% ipython --no-banner

In [1]: import numpy as np

In [2]: import numpy.linalg as la

In [3]: np.set_printoptions(suppress=True, linewidth=140)

In [4]: A = np.load("data.npy")

In [5]: print(A)
[[-3 -2 -1  0]
 [ 1  2  3  4]
 [ 5  6  7  8]
 [ 9 10 11 12]]

In [6]: # rows and columns are dependent

In [7]: print(np.count_nonzero(A))
15

In [8]: print(np.diff(A, axis=0))
[[4 4 4 4]
 [4 4 4 4]
 [4 4 4 4]]

In [9]: print(la.matrix_rank(A))
2

In [10]: print(np.round(la.svd(A, compute_uv=False), 1) + 0)
[25.6  3.1  0.   0. ]

In [11]: print(A.sum(axis=0))
[12 16 20 24]

In [12]: print(np.abs(A).max())
12

In [13]: print(round(la.norm(A), 1))
25.8

In [14]: rk = la.matrix_rank(A)

In [15]: print(rk)
2

In [16]: N = la.svd(A)[2][rk:].T

In [17]: print(np.allclose(A @ N, 0))
True

In [18]: print([int(la.matrix_rank(np.delete(A, i, axis=0))) for i in range(4)])
[2, 2, 2, 2]

In [19]: print(N.shape)
(4, 2)

In [20]: print([int(la.matrix_rank(A[:, :j + 1])) for j in range(4)])
[1, 2, 2, 2]

In [21]: arr = np.load("dump.npy")

In [22]: print(arr)
[[-1.   0.1 -1. ]
 [ 1.  -0.2  1. ]
 [-1.   0.1 -0.6]
 [-0.9  0.1 -0.6]
 [ 0.5 -0.1  1. ]
 [-0.7  0.   0.2]
 [ 0.9  0.1 -1. ]
 [ 1.   0.1 -0.9]
 [ 1.   0.1 -1. ]
 [-0.4  0.   0.7]
 [ 1.   0.  -0.8]
 [ 1.   0.  -0.8]
 [ 1.  -0.2  1. ]
 [ 1.   0.   0. ]
 [ 0.9  0.   0.1]
 [ 0.8  0.   0.4]
 [ 1.   0.  -0.9]]

In [23]: Ac = arr - arr.mean(axis=0)

In [24]: Uu, sigma, Vh = la.svd(Ac, full_matrices=False)

In [25]: print(np.round(Ac.mean(axis=0), 1) + 0)
[0. 0. 0.]

In [26]: print(sigma.round(1))
[3.4 3.1 0.2]

In [27]: print(np.round(sigma ** 2 / (sigma ** 2).sum(), 1) + 0)
[0.5 0.5 0. ]

In [28]: print(np.round(np.abs(Vh[-1]), 1) + 0)
[0.  1.  0.1]

In [29]: print(np.abs(Vh[0]).argmax())
0

In [30]: print(np.searchsorted(np.cumsum(sigma ** 2) / (sigma ** 2).sum(), 0.9) + 1)
2

In [31]: print(np.round(Vh[0] * np.sign(Vh[0, np.abs(Vh[0]).argmax()]), 1))
[ 0.9 -0.1  0.4]

In [32]: print(la.matrix_rank(Ac))
3

In [33]: print((np.sign(Uu[:, 0]) == np.sign(Uu[0, 0])).astype(int))
[1 0 1 1 0 1 0 0 0 1 0 0 0 0 0 0 0]

In [34]: Uu, sigma, Vh = la.svd(arr)

In [35]: print(np.argmax(sigma[:-1] / (sigma[1:] + 1e-6)) + 1)
2

In [36]: M2 = Uu[:, :2] @ np.diag(sigma[:2]) @ Vh[:2]

In [37]: print(np.round(np.abs(arr - M2).max(), 1))
0.1

In [38]: print(la.matrix_rank(M2))
2

In [39]: print(M2.round(1) + 0)
[[-1.   0.1 -1. ]
 [ 1.  -0.1  1. ]
 [-1.   0.1 -0.6]
 [-0.9  0.1 -0.6]
 [ 0.5 -0.1  1. ]
 [-0.7  0.   0.2]
 [ 0.9  0.1 -1. ]
 [ 1.   0.1 -0.9]
 [ 1.   0.1 -1. ]
 [-0.4 -0.1  0.7]
 [ 1.   0.  -0.8]
 [ 1.   0.  -0.8]
 [ 1.  -0.1  1. ]
 [ 1.   0.   0. ]
 [ 0.9  0.   0.1]
 [ 0.8 -0.1  0.4]
 [ 1.   0.1 -0.9]]

In [40]: print(round(float(la.norm(arr - M2) / la.norm(arr)), 1))
0.0

In [41]: print(np.round(la.norm(arr - M2, 2), 1), round(sigma[2], 1))
0.2 0.2

In [42]: dist = la.norm(M2[:, None] - M2[None], axis=-1)

In [43]: print(dist[4].round(6).argsort(kind="stable")[:4])
[ 4  1 12 15]

In [44]: print(np.unravel_index(dist.round(6).argmax(), dist.shape))
(np.int64(0), np.int64(1))

In [45]: print(np.flatnonzero(dist[4] < dist.mean() / 2))
[ 1  4 12]

In [46]: print(dist.mean(axis=1).argmax())
0

In [47]: K = np.load("w.npy")

In [48]: print(K)
[[1.1 2. ]
 [1.  2.1]]

In [49]: rng = np.random.default_rng(442267)

In [50]: labels = rng.permutation(2)

In [51]: print(labels)
[1 0]

In [52]: M2 = K[labels][:, labels]

In [53]: print(np.diag(M2))
[2.1 1.1]

In [54]: print(M2)
[[2.1 1. ]
 [2.  1.1]]

In [55]: print(np.trace(M2))
3.2

In [56]: print(np.round(la.det(A), 1))
0.0

In [57]: print(A @ A)
[[  2  -4 -10 -16]
 [ 50  60  70  80]
 [ 98 124 150 176]
 [146 188 230 272]]

In [58]: print((A - A.T) / 2)
[[ 0.  -1.5 -3.  -4.5]
 [ 1.5  0.  -1.5 -3. ]
 [ 3.   1.5  0.  -1.5]
 [ 4.5  3.   1.5  0. ]]

In [59]: print(np.round(np.sort(np.abs(la.eigvals(A))), 1) + 0)
[ 0.   0.   3.7 21.7]

In [60]: print(la.matrix_power(A, 2))
[[  2  -4 -10 -16]
 [ 50  60  70  80]
 [ 98 124 150 176]
 [146 188 230 272]]

In [61]: Uu, sigma, Vh = la.svd(K)

In [62]: print(sigma.round(1))
[3.3 0.1]

In [63]: print(np.argmax(sigma[:-1] / (sigma[1:] + 1e-6)) + 1)
1

In [64]: M2 = Uu[:, :1] @ np.diag(sigma[:1]) @ Vh[:1]

In [65]: print(round(float(np.abs(K - M2).max()), 1))
0.1

In [66]: print(round(float(la.norm(K - M2, 2)), 1), round(float(sigma[1]), 1))
0.1 0.1

In [67]: print(la.matrix_rank(K, rtol=0.05))
1

In [68]: print(M2.round(1))
[[1.  2. ]
 [1.1 2.1]]

In [69]: labels = rng.permutation(2)

In [70]: M2 = K[:, labels] * rng.choice([-1, 1], 2)

In [71]: print(M2)
[[-1.1 -2. ]
 [-1.  -2.1]]

In [72]: Uu, _, Vh = la.svd(K.T @ M2)

In [73]: print(np.round(Uu @ Vh, 1) + 0)
[[-1.  0.]
 [ 0. -1.]]

In [74]: q = K.astype(float).copy()

In [75]: for j in range(2):
    ...:     q[:, j] -= q[:, :j] @ (q[:, :j].T @ q[:, j])
    ...:     q[:, j] /= la.norm(q[:, j])
    ...: 

In [76]: print(np.round(q.T @ q, 1) + 0)
[[1. 0.]
 [0. 1.]]

In [77]: print(q.round(1))
[[ 0.7 -0.7]
 [ 0.7  0.7]]

In [78]: labels = rng.integers(0, 3, 3)

In [79]: data = np.array([[-4, 4, 1], [5, 3, 4], [3, -3, 0]]) * (labels[:, None] == labels)

In [80]: print(data)
[[-4  0  0]
 [ 0  3  0]
 [ 0  0  0]]

In [81]: ev, V = la.eigvalsh(data)
ValueError: too many values to unpack (expected 2)


In [82]: ev, V = la.eigh(data)

In [83]: print(V @ np.diag(ev) @ V.T)
[[-4.  0.  0.]
 [ 0.  3.  0.]
 [ 0.  0.  0.]]

In [84]: print(ev)
[-4.  0.  3.]

In [85]: print(ev.sum(), np.trace(data))
-1.0 -1

In [86]: print(np.round(la.eigvalsh(data @ data), 1))
[ 0.  9. 16.]

In [87]: print(V.T @ data @ V)
[[-4.  0.  0.]
 [ 0.  0.  0.]
 [ 0.  0.  3.]]
